% python3 -q
>>> import numpy as np
>>> from numpy import linalg as LA
>>> np.set_printoptions(precision=3, suppress=True, linewidth=120, sign=" ")
>>> A = np.load("data.npy")
>>> print(A)
[[ 0  2 -1  3]
 [ 1  2 -3 -3]
 [-3  0 -2 -1]
 [-1 -3  2  8]]
>>> O = A.astype(float).copy()
>>> for j in range(4):
...     O[:, j] -= O[:, :j] @ (O[:, :j].T @ O[:, j])
...     O[:, j] /= LA.norm(O[:, j])
... 
>>> print(np.round(O.T @ A, 3) + 0)
[[ 3.317  1.508  0.302 -2.412]
 [ 0.     3.838 -3.767 -5.306]
 [ 0.     0.     1.929  2.457]
 [ 0.     0.     0.     6.556]]
>>> print(np.round(O.T @ O, 3) + 0)
[[ 1.  0.  0.  0.]
 [ 0.  1.  0.  0.]
 [ 0.  0.  1.  0.]
 [ 0.  0.  0.  1.]]
>>> O, R = LA.qr(A)
>>> print(np.round(O @ R, 3) + 0)
[[ 0.  2. -1.  3.]
 [ 1.  2. -3. -3.]
 [-3.  0. -2. -1.]
 [-1. -3.  2.  8.]]
>>> print(np.abs(np.diag(R)))
[ 3.317  3.838  1.929  6.556]
>>> print(O.shape, R.shape)
(4, 4) (4, 4)
>>> print(round(float(abs(R[0, 0])), 3), round(LA.norm(A[:, 0]), 3))
3.317 3.317
>>> print(R)
[[-3.317 -1.508 -0.302  2.412]
 [ 0.    -3.838  3.767  5.306]
 [ 0.     0.    -1.929 -2.457]
 [ 0.     0.     0.     6.556]]
>>> print(round(float(np.trace(O @ O.T)), 3))
4.0
>>> data = np.loadtxt("run2.csv", delimiter=",")
>>> print(data)
[[ 0.054 -0.184 -0.13  -0.022]
 [-0.184  0.626  0.442  0.074]
 [-0.13   0.442  0.312  0.052]
 [-0.022  0.074  0.052  0.009]]
>>> x = np.array([1, 0, 2, -1])
>>> target = A @ x
>>> c, lr = np.zeros(4), 1 / LA.norm(A, 2) ** 2
>>> for i in range(12):
...     c -= lr * A.T @ (A @ c - target)
...     if i % 2 == 0: print(i, round(LA.norm(A @ c - target), 3))
... 
0 7.488
2 5.492
4 4.053
6 3.022
8 2.287
10 1.771
>>> print(c)
[ 1.07  -0.4    1.321 -0.896]
>>> Uu, sig, VT = LA.svd(data)
>>> vecs = VT[:(sig > 1e-8).sum()]
>>> rng = np.random.default_rng(41812)
>>> x = data[1] + 5 * data[3] + rng.integers(2) * np.eye(4)[3]
>>> print(x)
[-0.292  0.994  0.701  1.117]
>>> print(np.allclose(vecs.T @ vecs @ x, x))
False
>>> print(np.round(LA.norm(x - vecs.T @ vecs @ x), 3))
0.996
>>> print(np.diag(vecs.T @ vecs))
[ 0.054  0.626  0.312  0.009]
>>> x = np.array([0, -2, 0, 2])
>>> h1 = np.maximum(data @ x, 0)
>>> print(np.maximum(data @ x, 0) - np.maximum(-data @ x, 0))
[ 0.325 -1.104 -0.779 -0.13 ]
>>> print(np.flatnonzero(h1 > 1e-9))
[ 0]
>>> print(np.maximum(data @ (3 * x), 0))
[ 0.974  0.     0.     0.   ]
>>> out = data / np.sqrt((data ** 2).mean(axis=1, keepdims=True))
>>> print(LA.matrix_rank(out) == LA.matrix_rank(data))
True
>>> print(out[3])
[-0.465  1.582  1.117  0.186]
>>> Uu, sig, VT = LA.svd(data)
>>> print(np.argmax(sig[:-1] / (sig[1:] + 1e-6)) + 1)
1
>>> out = Uu[:, :1] @ np.diag(sig[:1]) @ VT[:1]
>>> print(round(np.abs(data - out).max(), 3))
0.0
>>> feats = np.loadtxt("mat.csv", delimiter=",")
>>> print(feats)
[[  0.  10.   5.   0. -16.  -8.]
 [ 10.  10.  -5. -16. -16.   8.]
 [ 10.   0.   5. -16.   0.  -8.]
 [  0.  -2.  -1.   0. -14.  -7.]
 [ -2.  -2.   1. -14. -14.   7.]
 [ -2.   0.  -1. -14.   0.  -7.]]
>>> out = LA.inv(feats)
>>> print(round(float(LA.det(feats) * LA.det(out)), 3))
1.0
>>> print(round(float(LA.cond(feats)), 3))
5.772
>>> print(np.round(feats @ out, 3) + 0)
[[ 1.  0.  0.  0.  0.  0.]
 [ 0.  1.  0.  0.  0.  0.]
 [ 0.  0.  1.  0.  0.  0.]
 [ 0.  0.  0.  1.  0.  0.]
 [ 0.  0.  0.  0.  1.  0.]
 [ 0.  0.  0.  0.  0.  1.]]
>>> print(np.round(LA.slogdet(feats)[0], 3))
-1.0
>>> print((np.abs(out) > 1e-9).astype(int))
[[ 1  1  1  1  1  1]
 [ 1  1  1  1  1  1]
 [ 1  1  1  1  1  1]
 [ 1  1  1  1  1  1]
 [ 1  1  1  1  1  1]
 [ 1  1  1  1  1  1]]
>>> print(out)
[[-0.027  0.027  0.054  0.031 -0.031 -0.062]
 [ 0.054  0.027 -0.027 -0.062 -0.031  0.031]
 [ 0.054 -0.054  0.054 -0.062  0.062 -0.062]
 [ 0.004 -0.004 -0.008  0.019 -0.019 -0.039]
 [-0.008 -0.004  0.004 -0.039 -0.019  0.019]
 [-0.008  0.008 -0.008 -0.039  0.039 -0.039]]
>>> Uu, sig, VT = LA.svd(out, full_matrices=False)
>>> print(round(float(np.sqrt((sig ** 2).sum())), 3), round(float(LA.norm(out)), 3))
0.224 0.224
>>> print(np.allclose(Uu * sig @ VT, out))
True
>>> print(np.abs(Uu[:, 0]).round(6).argmax())
2
>>> print(sig / sig[0])
[ 1.     0.866  0.5    0.346  0.3    0.173]
>>> print(sig)
[ 0.15   0.13   0.075  0.052  0.045  0.026]
>>> out = feats + rng.integers(-2, 3, (6, 1)) @ rng.integers(-2, 3, (1, 6))
>>> print(out)
[[  1.  10.   5.  -1. -17.  -7.]
 [ 10.  10.  -5. -16. -16.   8.]
 [ 12.   0.   5. -18.  -2.  -6.]
 [ -1.  -2.  -1.   1. -13.  -8.]
 [ -4.  -2.   1. -12. -12.   5.]
 [ -3.   0.  -1. -13.   1.  -8.]]
>>> print(np.round(LA.svd(out - feats, compute_uv=False), 3) + 0)
[ 6.633  0.     0.     0.     0.     0.   ]
>>> print(out - feats)
[[ 1.  0.  0. -1. -1.  1.]
 [ 0.  0.  0.  0.  0.  0.]
 [ 2.  0.  0. -2. -2.  2.]
 [-1.  0.  0.  1.  1. -1.]
 [-2.  0.  0.  2.  2. -2.]
 [-1.  0.  0.  1.  1. -1.]]
>>> Uu, sig, VT = LA.svd(feats, full_matrices=False)
>>> print(np.abs(Uu[:, 0]).round(6).argmax())
1
>>> print(sig / sig[0])
[ 1.     0.577  0.5    0.346  0.2    0.173]
>>> M = np.load("x.npy")
>>> print(M)
[[ 0.998  0.026  0.042]
 [ 0.026  0.728 -0.444]
 [ 0.042 -0.444  0.275]]
>>> # symmetric, so the eigenvalues are real
>>> proj = np.triu(np.array([[-5, 1, 5], [1, 5, 0], [5, 2, 5]]), 1) + np.eye(3)
>>> out = proj @ M @ LA.inv(proj)
>>> print(np.round(LA.det(out), 3))
-0.0
>>> print(out)
[[ 1.233 -2.701 -5.193]
 [ 0.026  0.702 -0.573]
 [ 0.042 -0.486  0.065]]
>>> W0 = np.diag(np.array([3, 4, 0])) + 5 * np.eye(3, k=1) + 5 * np.eye(3, k=-1)
>>> print(W0)
[[ 3.  5.  0.]
 [ 5.  4.  5.]
 [ 0.  5.  0.]]
>>> # symmetric, so the eigenvalues are real
>>> proj = np.triu(np.array([[1, 2, -1], [-1, -2, 2], [-1, 0, -2]]), 1) + np.eye(3)
>>> out = proj @ W0 @ LA.inv(proj)
>>> print(round(LA.det(out), 3))
-75.0
>>> print(np.trace(out), np.trace(W0))
7.0 7.0
>>> ev, vecs = LA.eigh(W0)
>>> print(np.round(vecs.T @ vecs, 3) + 0)
[[ 1.  0.  0.]
 [ 0.  1.  0.]
 [ 0.  0.  1.]]
>>> print(np.unique(ev.round(6) + 0, return_counts=True)[1])
[ 1  1  1]
>>> print((ev > 1e-8).sum(), (ev < -1e-8).sum())
2 1
>>> print(np.abs(vecs[:, -1]).round(6).argmax())
1
>>> print(LA.svd(W0, compute_uv=False))
[ 10.041   4.648   1.607]
>>> print(LA.eigvalsh(W0 + -2 * np.eye(3)))
[-6.648 -0.393  8.041]
>>> print(np.poly(W0))
[  1.  -7. -38.  75.]
>>> print(LA.eigvals(W0))
[10.041  1.607 -4.648]
>>> print(np.einsum("ij,ji->", W0, W0))
125.0
>>> print(np.einsum("ii->", W0))
7.0
>>> print(np.kron(np.eye(2, dtype=int), W0))
[[ 3.  5.  0.  0.  0.  0.]
 [ 5.  4.  5.  0.  0.  0.]
 [ 0.  5.  0.  0.  0.  0.]
 [ 0.  0.  0.  3.  5.  0.]
 [ 0.  0.  0.  5.  4.  5.]
 [ 0.  0.  0.  0.  5.  0.]]
